% ipython --no-banner

In [1]: import numpy as np

In [2]: np.set_printoptions(precision=2, suppress=True, linewidth=200)

In [3]: rd = lambda a: np.round(a, 2) + 0

In [4]: F = np.load("m.npy")

In [5]: print(rd(F))
[[  2.61  -0.3    3.3 ]
 [  8.92  -3.46   6.46]
 [ -6.78   4.39  -1.39]
 [ -6.73   4.36  -1.36]
 [ -0.8    1.4    1.6 ]
 [ -4.76   3.38  -0.38]
 [  5.54  -1.77   4.77]
 [ -6.67   4.33  -1.33]
 [ 14.28  -6.14   9.14]
 [ -9.43   5.72  -2.72]
 [-12.97   7.49  -4.49]
 [  1.89   0.05   2.95]]

In [6]: U, sv, Vt = np.linalg.svd(F)

In [7]: print(rd(sv))
[33.16  7.56  0.  ]

In [8]: print(np.argmax(sv[:-1] / (sv[1:] + 1e-6)) + 1)
2

In [9]: B = U[:, :2] @ np.diag(sv[:2]) @ Vt[:2]

In [10]: print(rd(np.linalg.norm(F - B) / np.linalg.norm(F)))
0.0

In [11]: print(rd(np.abs(F - B).max()))
0.0

In [12]: print(rd(np.linalg.norm(F - B, 2)), rd(sv[2]))
0.0 0.0

In [13]: J = np.loadtxt("data.csv", delimiter=",")

In [14]: print(J)
[[ 3. -1. -3.]
 [ 3.  3.  2.]
 [ 1. -1.  3.]
 [ 0. -4. -5.]]

In [15]: Q = J.astype(float).copy()

In [16]: for j in range(3):
    ...:     Q[:, j] -= Q[:, :j] @ (Q[:, :j].T @ Q[:, j])
    ...:     Q[:, j] /= np.linalg.norm(Q[:, j])
    ...: 

In [17]: print(rd(Q))
[[ 0.69 -0.35 -0.26]
 [ 0.69  0.44 -0.05]
 [ 0.23 -0.25  0.94]
 [ 0.   -0.79 -0.21]]

In [18]: print(rd(Q.T @ Q))
[[1. 0. 0.]
 [0. 1. 0.]
 [0. 0. 1.]]

In [19]: B = np.array([[-1, 0, 0], [-2, 0, 1], [-1, 1, 0]])

In [20]: data = B - B.T

In [21]: print(data)
[[ 0  2  1]
 [-2  0  0]
 [-1  0  0]]

In [22]: ang = np.radians(15)

In [23]: R = np.eye(3)

In [24]: R[1, 1] = R[0, 0] = np.cos(ang)

In [25]: R[1, 0], R[0, 1] = -np.sin(ang), np.sin(ang)

In [26]: print(rd(R))
[[ 0.97  0.26  0.  ]
 [-0.26  0.97  0.  ]
 [ 0.    0.    1.  ]]

In [27]: B = data @ R.T

In [28]: print(np.allclose(data @ data.T, B @ B.T))
True

In [29]: print(rd(np.linalg.det(R)), rd(np.trace(R)))
1.0 2.93

In [30]: print(rd(np.linalg.svd(data, compute_uv=False)), rd(np.linalg.svd(B, compute_uv=False)))
[2.24 2.24 0.  ] [2.24 2.24 0.  ]

In [31]: B = data / np.linalg.norm(data, axis=1, keepdims=True)

In [32]: cov = B @ B.T

In [33]: print(np.argwhere(np.triu(np.abs(cov) > 0.95, 1)))
[[1 2]]

In [34]: print(rd(np.linalg.norm(B, axis=1)))
[1. 1. 1.]

In [35]: print((np.abs(cov) > 0.9).astype(int))
[[1 0 0]
 [0 1 1]
 [0 1 1]]

In [36]: print((cov - 2 * np.eye(3)).round(6).argmax(axis=1))
[1 2 1]

In [37]: print(cov[2])
[0. 1. 1.]

In [38]: P = np.triu(np.array([[1, 1, 1], [1, 0, 0], [2, 0, 2]]), 1) + np.eye(3)

In [39]: B = P @ data @ np.linalg.inv(P)

In [40]: print(rd(np.linalg.det(B)))
0.0

In [41]: print(B)
[[-3.  5.  4.]
 [-2.  2.  2.]
 [-1.  1.  1.]]

In [42]: print(data @ data)
[[-5  0  0]
 [ 0 -4 -2]
 [ 0 -2 -1]]

In [43]: print(rd(np.sort(np.abs(np.linalg.eigvals(data)))))
[0.   2.24 2.24]

In [44]: print(rd(np.abs(np.linalg.eigvals(data)).max()))
2.24

In [45]: B = data / np.sqrt((data ** 2).mean(axis=1, keepdims=True))

In [46]: print(np.linalg.matrix_rank(data - data.mean(axis=1, keepdims=True)))
2

In [47]: feats = np.load("w.npy")

In [48]: print(feats)
[[ 4 -2  4  3]
 [-2 -2  1  3]
 [ 4  1 -6  0]
 [ 3  3  0 -2]]

In [49]: rng = np.random.default_rng(67)

In [50]: labels = rng.permutation(4)

In [51]: print(labels)
[2 3 1 0]

In [52]: B = feats[labels][:, labels]

In [53]: print(rd(np.linalg.det(B)), rd(np.linalg.det(feats[labels])))
237.0 -237.0

In [54]: print(rd(np.sort(np.abs(np.linalg.eigvals(B)))))
[0.91 4.74 6.41 8.58]

In [55]: print(np.diag(B))
[-6 -2 -2  4]

In [56]: vec = np.array([0, 0, 2, 2])

In [57]: print(np.sign((feats @ vec).round(6)))
[ 1  1 -1 -1]

In [58]: print(feats @ np.ones(4))
[ 9.  0. -1.  4.]

In [59]: print(np.linalg.norm(feats @ vec) <= np.linalg.norm(feats, 2) * np.linalg.norm(vec) + 1e-9)
True

In [60]: print((feats @ vec).argmax())
0

In [61]: print((feats * vec).sum(axis=1))
[ 14   8 -12  -4]

In [62]: print(feats * vec)
[[  0   0   8   6]
 [  0   0   2   6]
 [  0   0 -12   0]
 [  0   0   0  -4]]

In [63]: print(feats @ vec)
[ 14   8 -12  -4]

In [64]: print(feats @ np.eye(4)[1])
[-2. -2.  1.  3.]
